% python3 -q
>>> import numpy as np
>>> from numpy import linalg as LA
>>> np.set_printoptions(precision=2, suppress=True, linewidth=140)
>>> feats = np.load("layer17.npy")
>>> feats
array([[1.  , 0.9 , 0.81, 0.73, 0.66, 0.59, 0.53, 0.48, 0.43, 0.39, 0.35],
       [0.9 , 1.  , 0.9 , 0.81, 0.73, 0.66, 0.59, 0.53, 0.48, 0.43, 0.39],
       [0.81, 0.9 , 1.  , 0.9 , 0.81, 0.73, 0.66, 0.59, 0.53, 0.48, 0.43],
       [0.73, 0.81, 0.9 , 1.  , 0.9 , 0.81, 0.73, 0.66, 0.59, 0.53, 0.48],
       [0.66, 0.73, 0.81, 0.9 , 1.  , 0.9 , 0.81, 0.73, 0.66, 0.59, 0.53],
       [0.59, 0.66, 0.73, 0.81, 0.9 , 1.  , 0.9 , 0.81, 0.73, 0.66, 0.59],
       [0.53, 0.59, 0.66, 0.73, 0.81, 0.9 , 1.  , 0.9 , 0.81, 0.73, 0.66],
       [0.48, 0.53, 0.59, 0.66, 0.73, 0.81, 0.9 , 1.  , 0.9 , 0.81, 0.73],
       [0.43, 0.48, 0.53, 0.59, 0.66, 0.73, 0.81, 0.9 , 1.  , 0.9 , 0.81],
       [0.39, 0.43, 0.48, 0.53, 0.59, 0.66, 0.73, 0.81, 0.9 , 1.  , 0.9 ],
       [0.35, 0.39, 0.43, 0.48, 0.53, 0.59, 0.66, 0.73, 0.81, 0.9 , 1.  ]])
>>> # symmetric
>>> np.trace(feats)
np.float64(11.0)
>>> (feats + feats.T) / 2
array([[1.  , 0.9 , 0.81, 0.73, 0.66, 0.59, 0.53, 0.48, 0.43, 0.39, 0.35],
       [0.9 , 1.  , 0.9 , 0.81, 0.73, 0.66, 0.59, 0.53, 0.48, 0.43, 0.39],
       [0.81, 0.9 , 1.  , 0.9 , 0.81, 0.73, 0.66, 0.59, 0.53, 0.48, 0.43],
       [0.73, 0.81, 0.9 , 1.  , 0.9 , 0.81, 0.73, 0.66, 0.59, 0.53, 0.48],
       [0.66, 0.73, 0.81, 0.9 , 1.  , 0.9 , 0.81, 0.73, 0.66, 0.59, 0.53],
       [0.59, 0.66, 0.73, 0.81, 0.9 , 1.  , 0.9 , 0.81, 0.73, 0.66, 0.59],
       [0.53, 0.59, 0.66, 0.73, 0.81, 0.9 , 1.  , 0.9 , 0.81, 0.73, 0.66],
       [0.48, 0.53, 0.59, 0.66, 0.73, 0.81, 0.9 , 1.  , 0.9 , 0.81, 0.73],
       [0.43, 0.48, 0.53, 0.59, 0.66, 0.73, 0.81, 0.9 , 1.  , 0.9 , 0.81],
       [0.39, 0.43, 0.48, 0.53, 0.59, 0.66, 0.73, 0.81, 0.9 , 1.  , 0.9 ],
       [0.35, 0.39, 0.43, 0.48, 0.53, 0.59, 0.66, 0.73, 0.81, 0.9 , 1.  ]])
>>> np.allclose(feats, feats.T)
True
>>> round(LA.det(feats), 2)
np.float64(0.0)
>>> x = np.array([-1, -3, 1, 3, 3, 0, -2, -2, 3, -3, 0])
>>> rhs = feats @ x
>>> beta, lr = np.zeros(11), 1 / LA.norm(feats, 2) ** 2
>>> for i in range(200):
...     beta -= lr * feats.T @ (feats @ beta - rhs)
...     if i % 50 == 0: print(i, round(LA.norm(feats @ beta - rhs), 2))
... 
0 2.26
50 1.54
100 1.33
150 1.18
>>> np.round(LA.cond(feats), 2)
np.float64(140.69)
>>> evals, evecs = LA.eigh(feats)
>>> np.abs(evecs[:, -1]).round(6).argmax()
np.int64(5)
>>> np.unique(evals.round(6) + 0, return_counts=True)[1]
array([1, 1, 1, 1, 1, 1, 1, 1, 1, 1, 1])
>>> np.abs(evecs[:, -1])
array([0.26, 0.29, 0.3 , 0.32, 0.32, 0.33, 0.32, 0.32, 0.3 , 0.29, 0.26])
>>> np.round(LA.eigvalsh(feats @ feats), 2) + 0
array([ 0.  ,  0.  ,  0.  ,  0.01,  0.01,  0.02,  0.03,  0.08,  0.34,  2.83, 61.11])
>>> evecs @ np.diag(evals) @ evecs.T
array([[1.  , 0.9 , 0.81, 0.73, 0.66, 0.59, 0.53, 0.48, 0.43, 0.39, 0.35],
       [0.9 , 1.  , 0.9 , 0.81, 0.73, 0.66, 0.59, 0.53, 0.48, 0.43, 0.39],
       [0.81, 0.9 , 1.  , 0.9 , 0.81, 0.73, 0.66, 0.59, 0.53, 0.48, 0.43],
       [0.73, 0.81, 0.9 , 1.  , 0.9 , 0.81, 0.73, 0.66, 0.59, 0.53, 0.48],
       [0.66, 0.73, 0.81, 0.9 , 1.  , 0.9 , 0.81, 0.73, 0.66, 0.59, 0.53],
       [0.59, 0.66, 0.73, 0.81, 0.9 , 1.  , 0.9 , 0.81, 0.73, 0.66, 0.59],
       [0.53, 0.59, 0.66, 0.73, 0.81, 0.9 , 1.  , 0.9 , 0.81, 0.73, 0.66],
       [0.48, 0.53, 0.59, 0.66, 0.73, 0.81, 0.9 , 1.  , 0.9 , 0.81, 0.73],
       [0.43, 0.48, 0.53, 0.59, 0.66, 0.73, 0.81, 0.9 , 1.  , 0.9 , 0.81],
       [0.39, 0.43, 0.48, 0.53, 0.59, 0.66, 0.73, 0.81, 0.9 , 1.  , 0.9 ],
       [0.35, 0.39, 0.43, 0.48, 0.53, 0.59, 0.66, 0.73, 0.81, 0.9 , 1.  ]])
>>> np.round(evecs.T @ evecs, 2) + 0
array([[1., 0., 0., 0., 0., 0., 0., 0., 0., 0., 0.],
       [0., 1., 0., 0., 0., 0., 0., 0., 0., 0., 0.],
       [0., 0., 1., 0., 0., 0., 0., 0., 0., 0., 0.],
       [0., 0., 0., 1., 0., 0., 0., 0., 0., 0., 0.],
       [0., 0., 0., 0., 1., 0., 0., 0., 0., 0., 0.],
       [0., 0., 0., 0., 0., 1., 0., 0., 0., 0., 0.],
       [0., 0., 0., 0., 0., 0., 1., 0., 0., 0., 0.],
       [0., 0., 0., 0., 0., 0., 0., 1., 0., 0., 0.],
       [0., 0., 0., 0., 0., 0., 0., 0., 1., 0., 0.],
       [0., 0., 0., 0., 0., 0., 0., 0., 0., 1., 0.],
       [0., 0., 0., 0., 0., 0., 0., 0., 0., 0., 1.]])
>>> LA.eigvalsh(feats + 4 * np.eye(11))
array([ 4.06,  4.06,  4.06,  4.07,  4.1 ,  4.13,  4.17,  4.28,  4.58,  5.68, 11.82])
>>> LA.svd(feats, compute_uv=False)
array([7.82, 1.68, 0.58, 0.28, 0.17, 0.13, 0.1 , 0.07, 0.06, 0.06, 0.06])
>>> evals
array([0.06, 0.06, 0.06, 0.07, 0.1 , 0.13, 0.17, 0.28, 0.58, 1.68, 7.82])
